$ python3 -q
>>> import numpy as np
>>> np.set_printoptions(precision=3, suppress=True, linewidth=100)
>>> m1 = np.load("layer14.npy")
>>> m1
array([[ 1.414, -0.631,  0.358],
       [ 1.382, -0.322,  0.745],
       [ 3.083, -0.797,  0.71 ],
       [ 3.551, -1.005,  1.311],
       [ 3.451, -0.898,  0.458],
       [ 1.962, -0.187,  0.406],
       [ 3.189, -0.814,  0.865],
       [ 1.307, -0.016,  0.233],
       [ 2.604, -0.816,  1.411],
       [-0.013, -0.347, -0.267],
       [ 3.591, -1.273,  0.25 ],
       [-0.273,  0.638,  0.129],
       [ 3.196, -1.467,  0.57 ],
       [ 3.764, -0.876,  0.451],
       [ 0.002,  0.22 ,  0.06 ],
       [ 1.966, -0.548,  0.625],
       [ 1.308, -0.55 ,  0.099],
       [-0.391, -0.148, -0.106],
       [ 0.278,  0.058,  0.096],
       [ 1.385, -0.2  ,  0.09 ],
       [ 4.204, -1.135,  1.422],
       [ 1.823, -0.298, -0.061],
       [ 3.52 , -1.029,  1.39 ],
       [-0.155, -0.187, -0.272]])
>>> cen = (m1 - m1.mean(axis=0)) / m1.std(axis=0)
>>> np.argwhere(np.abs(cen) > 2)
array([[11,  1]])
>>> beta = np.linalg.lstsq(np.delete(cen, 2, axis=1), cen[:, 2])[0]
>>> beta
array([0.888, 0.166])
>>> mat = np.load("block2.npy")
>>> mat
array([[0, 1, 1, 1],
       [1, 0, 0, 1],
       [1, 0, 0, 1],
       [1, 1, 1, 0]])
>>> evals, V = np.linalg.eigh(mat)
>>> np.round(np.linalg.svd(mat, compute_uv=False), 3) + 0
array([2.562, 1.562, 1.   , 0.   ])
>>> np.unique(evals.round(6) + 0, return_counts=True)[1]
array([1, 1, 1, 1])
>>> evals.round(3) + 0
array([-1.562, -1.   ,  0.   ,  2.562])
>>> np.linalg.matrix_rank(mat, rtol=0.1)
np.int64(3)
>>> np.linalg.cond(mat) > 100
np.True_
>>> E = np.loadtxt("out0.csv", delimiter=",")
>>> E
array([[ 0.651, -0.019, -0.476],
       [-0.019,  0.999, -0.026],
       [-0.476, -0.026,  0.35 ]])
>>> rng = np.random.default_rng(162989)
>>> lab = rng.permutation(3)
>>> lab
array([1, 2, 0])
>>> B = E[lab][:, lab]
>>> np.diag(B)
array([0.999, 0.35 , 0.651])
>>> round(np.linalg.det(B), 3), round(float(np.linalg.det(E[lab])), 3)
(np.float64(-0.0), -0.0)
>>> np.trace(mat @ mat @ mat) // 6
np.int64(2)
>>> mat @ mat
array([[3, 1, 1, 2],
       [1, 2, 2, 1],
       [1, 2, 2, 1],
       [2, 1, 1, 3]])
>>> Lm = np.diag(mat.sum(axis=1)) - mat
>>> Lm @ np.ones(4)
array([0., 0., 0., 0.])
>>> (np.linalg.eigvalsh(Lm) < 1e-8).sum()
np.int64(1)
>>> r0 = np.array([-5, 0, -2])
>>> np.cross(E[2, :3], E[1, :3])
array([-0.349, -0.019, -0.476])
>>> np.polyval(r0, E[2])
array([-3.135, -2.003, -2.614])
>>> np.correlate(E[2], E[1], "full")
array([ 0.012, -0.475, -0.026,  0.351, -0.007])
>>> np.convolve(E[2], r0)
array([ 2.382,  0.13 , -0.799,  0.052, -0.701])
>>> r = np.linalg.matrix_rank(E)
>>> r
np.int64(2)
>>> null = np.linalg.svd(E)[2][r:].T
>>> null[:, 0] / null[np.abs(null[:, 0]).round(6).argmax(), 0]
array([0.733, 0.04 , 1.   ])
>>> np.round(E @ null, 3) + 0
array([[0.],
       [0.],
       [0.]])
>>> [int(np.linalg.matrix_rank(E[:i])) for i in range(1, len(E) + 1)]
[1, 2, 2]
>>> evals, V = np.linalg.eigh(E)
>>> vec = np.array([-1, -2, 3])
>>> np.linalg.eigvalsh(E[1:, 1:])
array([0.349, 1.   ])
>>> V * np.abs(evals) @ V.T
array([[ 0.651, -0.019, -0.476],
       [-0.019,  0.999, -0.026],
       [-0.476, -0.026,  0.35 ]])
>>> round(vec @ E @ vec, 3)
np.float64(10.894)
>>> V * np.maximum(evals, 0) @ V.T
array([[ 0.651, -0.019, -0.476],
       [-0.019,  0.999, -0.026],
       [-0.476, -0.026,  0.35 ]])
>>> np.round(vec @ E @ vec / (vec @ vec), 3), np.round(evals[0], 3), round(evals[-1], 3)
(np.float64(0.778), np.float64(0.0), np.float64(1.0))
>>> M = np.loadtxt("data.csv", delimiter=",")
>>> M
array([[-0.3,  0.1, -0.5],
       [ 0.6, -0.6,  0. ],
       [-1.4,  0.3,  0.6],
       [-2.5,  3. , -4. ],
       [ 0.3, -0.1, -1.2],
       [-0.9,  0.2,  0.3],
       [-1.2, -0.5, -0.4],
       [ 0.3,  0.9, -1.2],
       [-2.8,  0.8, -3. ],
       [ 0. ,  0.1,  2. ],
       [-2.9,  0.5, -0.7],
       [ 0.9, -0.4,  0.6],
       [ 0. , -1. , -0.1],
       [ 0.1, -2.3,  1.1],
       [-2.7,  2. , -1.4],
       [ 0. ,  1.2, -0.3],
       [-0.1,  0.9, -0.4],
       [ 2.7,  0. ,  0.1],
       [ 0.1, -1.4,  0.5],
       [-1.1, -0.6,  0. ],
       [ 0.7, -1.2, -1.1],
       [-1.2, -0.5, -1.2]])
>>> cent = M[[1, 10]].astype(float)
>>> for _ in range(5):
...     lab = np.linalg.norm(M[:, None] - cent, axis=-1).argmin(axis=1)
...     cent = np.array([M[lab == j].mean(axis=0) for j in range(2)])
... 
>>> lab
array([0, 0, 0, 1, 0, 0, 0, 0, 1, 0, 1, 0, 0, 0, 1, 0, 0, 0, 0, 0, 0, 0])
>>> np.abs(cent[1] - cent[0]).argmax()
np.int64(0)
>>> cent
array([[-0.028, -0.272, -0.067],
       [-2.725,  1.575, -2.275]])
>>> cent[1] - cent[0]
array([-2.697,  1.847, -2.208])
>>> Uu, sig, vt = np.linalg.svd(cent)
>>> sig
array([3.884, 0.277])
>>> np.argmax(sig[:-1] / (sig[1:] + 1e-6)) + 1
np.int64(1)
>>> B = Uu[:, :1] @ np.diag(sig[:1]) @ vt[:1]
>>> np.linalg.matrix_rank(cent, rtol=0.05)
np.int64(2)
>>> np.round(np.abs(cent - B).max(), 3)
np.float64(0.251)
>>> B = M + rng.integers(-2, 3, (22, 1)) @ rng.integers(-2, 3, (1, 3))
>>> B
array([[-2.3,  4.1, -4.5],
       [-1.4,  3.4, -4. ],
       [ 0.6, -3.7,  4.6],
       [-1.5,  1. , -2. ],
       [-0.7,  1.9, -3.2],
       [ 0.1, -1.8,  2.3],
       [-2.2,  1.5, -2.4],
       [ 1.3, -1.1,  0.8],
       [-1.8, -1.2, -1. ],
       [ 1. , -1.9,  4. ],
       [-0.9, -3.5,  3.3],
       [ 2.9, -4.4,  4.6],
       [ 0. , -1. , -0.1],
       [-1.9,  1.7, -2.9],
       [-1.7,  0. ,  0.6],
       [ 2. , -2.8,  3.7],
       [ 1.9, -3.1,  3.6],
       [ 2.7,  0. ,  0.1],
       [-1.9,  2.6, -3.5],
       [-0.1, -2.6,  2. ],
       [ 2.7, -5.2,  2.9],
       [-3.2,  3.5, -5.2]])
>>> np.linalg.matrix_rank(B - M, tol=1e-8)
np.int64(1)
>>> B - M
array([[-2.,  4., -4.],
       [-2.,  4., -4.],
       [ 2., -4.,  4.],
       [ 1., -2.,  2.],
       [-1.,  2., -2.],
       [ 1., -2.,  2.],
       [-1.,  2., -2.],
       [ 1., -2.,  2.],
       [ 1., -2.,  2.],
       [ 1., -2.,  2.],
       [ 2., -4.,  4.],
       [ 2., -4.,  4.],
       [ 0.,  0.,  0.],
       [-2.,  4., -4.],
       [ 1., -2.,  2.],
       [ 2., -4.,  4.],
       [ 2., -4.,  4.],
       [ 0.,  0.,  0.],
       [-2.,  4., -4.],
       [ 1., -2.,  2.],
       [ 2., -4.,  4.],
       [-2.,  4., -4.]])
>>> np.round(np.linalg.svd(B - M, compute_uv=False), 3) + 0
array([21.84,  0.  ,  0.  ])
>>> np.trace(E)
np.float64(2.0)
>>> E @ E
array([[ 0.651, -0.019, -0.476],
       [-0.019,  0.999, -0.026],
       [-0.476, -0.026,  0.35 ]])
>>> (E - E.T) / 2
array([[0., 0., 0.],
       [0., 0., 0.],
       [0., 0., 0.]])
>>> np.linalg.matrix_power(E, 3)
array([[ 0.651, -0.019, -0.476],
       [-0.019,  0.999, -0.026],
       [-0.476, -0.026,  0.35 ]])
>>> round(np.linalg.det(E), 3)
np.float64(-0.0)
>>> q, R = np.linalg.qr(M)
>>> np.round(q.T @ q, 3) + 0
array([[1., 0., 0.],
       [0., 1., 0.],
       [0., 0., 1.]])
>>> np.round(q @ R, 3) + 0
array([[-0.3,  0.1, -0.5],
       [ 0.6, -0.6,  0. ],
       [-1.4,  0.3,  0.6],
       [-2.5,  3. , -4. ],
       [ 0.3, -0.1, -1.2],
       [-0.9,  0.2,  0.3],
       [-1.2, -0.5, -0.4],
       [ 0.3,  0.9, -1.2],
       [-2.8,  0.8, -3. ],
       [ 0. ,  0.1,  2. ],
       [-2.9,  0.5, -0.7],
       [ 0.9, -0.4,  0.6],
       [ 0. , -1. , -0.1],
       [ 0.1, -2.3,  1.1],
       [-2.7,  2. , -1.4],
       [ 0. ,  1.2, -0.3],
       [-0.1,  0.9, -0.4],
       [ 2.7,  0. ,  0.1],
       [ 0.1, -1.4,  0.5],
       [-1.1, -0.6,  0. ],
       [ 0.7, -1.2, -1.1],
       [-1.2, -0.5, -1.2]])
>>> arr = np.load("w.npy")
>>> arr
array([[-2,  1,  2,  3],
       [ 1, -2,  1,  2],
       [ 2,  1, -2,  1],
       [ 3,  2,  1, -2]])
>>> q, V = np.linalg.qr(arr[:, :3])[0], np.linalg.qr(arr[:, 3:])[0]
>>> sig = np.linalg.svd(q.T @ V, compute_uv=False)
>>> (sig > 0.9).sum()
np.int64(0)
>>> sig
array([0.514])
>>> P = np.triu(np.array([[1, 0, 0, 1], [0, 2, 0, 1], [2, 1, 0, 1], [0, 1, 2, 2]]), 1) + np.eye(4)
>>> B = P @ arr @ np.linalg.inv(P)
>>> np.poly(B)
array([   1.,    8.,    4.,  -80., -140.])
>>> np.trace(B), np.trace(arr)
(np.float64(-8.0), np.int64(-8))
>>> lab = rng.permutation(4)
>>> B = arr[:, lab] * rng.choice([-1, 1], 4)
>>> B
array([[ 2, -3, -2, -1],
       [ 1, -2,  1,  2],
       [-2, -1,  2, -1],
       [ 1,  2,  3, -2]])
>>> Uu, _, vt = np.linalg.svd(arr.T @ B)
>>> lab
array([2, 3, 0, 1])
>>> evals, V = np.linalg.eig(arr)
>>> np.round(arr @ V[:, 0] - evals[0] * V[:, 0], 3) + 0
array([0., 0., 0., 0.])
>>> round(np.prod(evals), 3)
np.float64(-140.0)
>>> np.sort(np.linalg.eigvals(np.linalg.inv(arr)))
array([-0.387, -0.316, -0.185,  0.316])
>>> W0 = np.loadtxt("arr.csv", delimiter=",")
>>> W0
array([[0., 1., 0.],
       [1., 0., 0.],
       [0., 0., 0.]])
>>> # 2 groups of indices that never mix
>>> Uu, sig, vt = np.linalg.svd(W0)
>>> np.argmax(sig[:-1] / (sig[1:] + 1e-6)) + 1
np.int64(2)
>>> sig
array([1., 1., 0.])
>>> B = Uu[:, :2] @ np.diag(sig[:2]) @ vt[:2]
>>> np.round(np.linalg.norm(W0 - B, 2), 3), sig[2]
(np.float64(0.0), np.float64(0.0))
>>> np.linalg.matrix_rank(B)
np.int64(2)
>>> round(float(np.linalg.norm(W0 - B) / np.linalg.norm(W0)), 3)
0.0
>>> W0.sum(axis=0)
array([1., 1., 0.])
>>> Lm = np.diag(W0.sum(axis=1)) - W0
>>> round(np.linalg.det(Lm[1:, 1:]))
0
>>> Lm @ np.ones(3)
array([0., 0., 0.])
>>> np.linalg.eigvalsh(Lm)
array([0., 0., 2.])
>>> np.allclose(W0 @ W0.T, W0.T @ W0)
True
>>> round(np.abs(np.linalg.eigvals(W0)).max(), 3)
np.float64(1.0)
>>> (W0 + W0.T) / 2
array([[0., 1., 0.],
       [1., 0., 0.],
       [0., 0., 0.]])
>>> np.allclose(W0, W0.T)
True
>>> np.sort(np.abs(np.linalg.eigvals(W0)))
array([0., 1., 1.])
>>> np.sort(np.linalg.eigvals(W0).real)
array([-1.,  0.,  1.])
>>> W0 @ W0
array([[1., 0., 0.],
       [0., 1., 0.],
       [0., 0., 0.]])
>>> np.flatnonzero(np.linalg.matrix_power((W0 != 0) + (W0.T != 0) + np.eye(3), 3)[2])
array([2])
>>> (np.linalg.matrix_power((W0 != 0) + (W0.T != 0) + np.eye(3), 3) > 0).astype(int)
array([[1, 1, 0],
       [1, 1, 0],
       [0, 0, 1]])
>>> np.linalg.lstsq(W0[:-1].T, W0[-1])[2]
np.int32(2)
>>> W0 @ np.linalg.pinv(W0) @ W0
array([[0., 1., 0.],
       [1., 0., 0.],
       [0., 0., 0.]])
>>> K = np.array([[-3, -15, -9, 6, 30, 18],
...     [-12, -15, -15, 24, 30, 30],
...     [0, -15, -3, 0, 30, 6],
...     [0, 0, 0, 9, 45, 27],
...     [0, 0, 0, 36, 45, 45],
...     [0, 0, 0, 0, 45, 9]])
>>> lab = rng.permutation(6)
>>> lab
array([3, 5, 0, 1, 4, 2])
>>> B = K[lab][:, lab]
>>> np.sort(np.abs(np.linalg.eigvals(B)))
array([ 2.096,  6.289,  8.224, 24.672, 31.32 , 93.961])
>>> np.diag(B)
array([  9,   9,  -3, -15,  45,  -3])
>>> B
array([[  9,  27,   0,   0,  45,   0],
       [  0,   9,   0,   0,  45,   0],
       [  6,  18,  -3, -15,  30,  -9],
       [ 24,  30, -12, -15,  30, -15],
       [ 36,  45,   0,   0,  45,   0],
       [  0,   6,   0, -15,  30,  -3]])
>>> r = np.linalg.matrix_rank(W0)
>>> r
np.int64(2)
>>> null = np.linalg.svd(W0)[2][r:].T
>>> [int(np.linalg.matrix_rank(np.delete(W0, i, axis=0))) for i in range(3)]
[1, 1, 2]
>>> np.allclose(W0 @ null, 0)
True
>>> r0, r1 = K[1], K[4]
>>> r0 @ r1
np.int64(3564)
>>> pr = (r0 @ r1) / (r0 @ r0) * r0
>>> np.outer(r0, r1)
array([[   0,    0,    0, -432, -540, -540],
       [   0,    0,    0, -540, -675, -675],
       [   0,    0,    0, -540, -675, -675],
       [   0,    0,    0,  864, 1080, 1080],
       [   0,    0,    0, 1080, 1350, 1350],
       [   0,    0,    0, 1080, 1350, 1350]])
>>> np.linalg.matrix_rank(np.outer(r0, r1))
np.int64(1)
>>> round((r1 - pr) @ r0, 3)
np.float64(0.0)
